$ python -q
>>> import numpy as np
>>> import numpy.linalg as la
>>> np.set_printoptions(suppress=True, linewidth=120)
>>> tidy = lambda a: np.round(a, 3) + 0
>>> E = np.load("arr.npy")
>>> E
array([[ 3,  0,  0,  0],
       [ 0, -4,  0,  0],
       [ 0,  0,  1,  0],
       [ 0,  0,  0, -2]])
>>> [round(float(la.det(E[:i, :i])), 2) + 0 for i in range(1, 5)]
[3.0, -12.0, -12.0, 24.0]
>>> tidy(la.eigvalsh(E).min())
np.float64(-4.0)
>>> r0 = np.array([-2, 0, 1, 2])
>>> A2 = E + np.outer(r0, np.eye(4)[1])
>>> A2
array([[ 3., -2.,  0.,  0.],
       [ 0., -4.,  0.,  0.],
       [ 0.,  1.,  1.,  0.],
       [ 0.,  2.,  0., -2.]])
>>> print(la.matrix_rank(A2 - E))
1
>>> vec = np.array([-7, 2, 5, -4])
>>> y = E @ vec
>>> print(y)
[-21  -8   5   8]
>>> tidy(la.solve(E, y + E[:, 3]))
array([-7.,  2.,  5., -3.])
>>> r0, r1 = E[0], E[1]
>>> r0 @ r0
np.int64(9)
>>> r0 @ r1
np.int64(0)
>>> pr = (r0 @ r1) / (r0 @ r0) * r0
>>> pr
array([0., 0., 0., 0.])
>>> np.outer(r0, r1)
array([[  0, -12,   0,   0],
       [  0,   0,   0,   0],
       [  0,   0,   0,   0],
       [  0,   0,   0,   0]])
>>> w, vecs = la.eigh(E)
>>> vec = np.array([4, 0, 2, 3])
>>> tidy(la.eigvalsh(E[1:, 1:]))
array([-4., -2.,  1.])
>>> (np.sign(vecs[:, -1].round(6)) == np.sign(vecs[0, -1].round(6))).astype(int)
array([1, 0, 0, 0])
>>> vecs * np.maximum(w, 0) @ vecs.T
array([[3., 0., 0., 0.],
       [0., 0., 0., 0.],
       [0., 0., 1., 0.],
       [0., 0., 0., 0.]])
>>> vec @ E @ vec
np.int64(34)
>>> vecs * np.abs(w) @ vecs.T
array([[3., 0., 0., 0.],
       [0., 4., 0., 0.],
       [0., 0., 1., 0.],
       [0., 0., 0., 2.]])
>>> J = np.load("block8.npy")
>>> J
array([[10., 11., -1.,  3.],
       [ 0.,  0.,  0.,  0.],
       [ 3., -3.,  6.,  3.],
       [-1., -2.,  1.,  6.]])
>>> # rows and columns are dependent
>>> vec = np.array([3, 1, 0, 2])
>>> print(J * vec)
[[30. 11. -0.  6.]
 [ 0.  0.  0.  0.]
 [ 9. -3.  0.  6.]
 [-3. -2.  0. 12.]]
>>> J @ (2 * vec)
array([94.,  0., 24., 14.])
>>> (J * vec).sum(axis=1)
array([47.,  0., 12.,  7.])
>>> (J @ vec).argmax()
np.int64(0)
